In [1]: import numpy as np

In [2]: from numpy import linalg as LA

In [3]: np.set_printoptions(precision=3, suppress=True, linewidth=140, sign=" ")

In [4]: mat = np.load("arr.npy")

In [5]: mat
Out[5]: 
array([[ 4,  5,  4],
       [ 5,  4,  5],
       [ 4,  5,  4]])

In [6]: P = np.triu(np.array([[4, -5, -2], [-4, 0, -4], [-4, 1, 0]]), 1) + np.eye(3)

In [7]: M2 = P @ mat @ LA.inv(P)

In [8]: M2
Out[8]: 
array([[ -29., -170., -767.],
       [ -11.,  -71., -317.],
       [   4.,   25.,  112.]])

In [9]: np.trace(M2), np.trace(mat)
Out[9]: (np.float64(12.0), np.int64(12))

In [10]: round(float(LA.det(M2)), 3)
Out[10]: -0.0

In [11]: vals, vecs = LA.eigh(mat)

In [12]: x = np.array([-1, 1, 1])

In [13]: LA.eigvalsh(mat[1:, 1:])
Out[13]: array([-1.,  9.])

In [14]: np.abs(mat).sum(axis=1).max(), round(float(np.abs(vals).max()), 3)
Out[14]: (np.int64(14), 13.348)

In [15]: x @ mat @ x
Out[15]: np.int64(4)

In [16]: (np.sign(vecs[:, -1].round(6)) == np.sign(vecs[0, -1].round(6))).astype(int)
Out[16]: array([ 1,  1,  1])

In [17]: np.round(LA.eigvals(mat).sum().real, 3)
Out[17]: np.float64(12.0)

In [18]: np.round(LA.det(2 * mat), 3), round(float(LA.det(mat)), 3)
Out[18]: (np.float64(0.0), 0.0)

In [19]: np.round(np.poly(mat), 3) + 0
Out[19]: array([  1., -12., -18.,   0.])

In [20]: round(LA.det(mat.T), 3)
Out[20]: np.float64(0.0)

In [21]: np.kron(np.eye(2, dtype=int), mat)
Out[21]: 
array([[ 4,  5,  4,  0,  0,  0],
       [ 5,  4,  5,  0,  0,  0],
       [ 4,  5,  4,  0,  0,  0],
       [ 0,  0,  0,  4,  5,  4],
       [ 0,  0,  0,  5,  4,  5],
       [ 0,  0,  0,  4,  5,  4]])

In [22]: round(float(LA.det(mat[::-1])), 3)
Out[22]: 0.0

In [23]: M2 = mat / LA.norm(mat, axis=1, keepdims=True)

In [24]: G = M2 @ M2.T

In [25]: np.round(np.degrees(np.arccos(np.clip(G[2, 1], -1, 1))), 3)
Out[25]: np.float64(11.977)

In [26]: LA.norm(M2, axis=1)
Out[26]: array([ 1.,  1.,  1.])

In [27]: E = np.loadtxt("run8.csv", delimiter=",")

In [28]: E
Out[28]: 
array([[-0.514,  0.443, -0.734],
       [ 0.514, -0.525, -0.678],
       [-0.686, -0.726,  0.042]])

In [29]: f = np.array([-2, 0, -3])

In [30]: M2 = E + np.outer(f, np.eye(3)[0])

In [31]: LA.matrix_rank(LA.inv(M2) - LA.inv(E), tol=1e-8)
Out[31]: np.int64(1)

In [32]: np.round(LA.det(M2) / LA.det(E), 3), round(float(1 + LA.solve(E, f)[0]), 3)
Out[32]: (np.float64(4.087), 4.087)

In [33]: LA.matrix_rank(M2 - E)
Out[33]: np.int64(1)
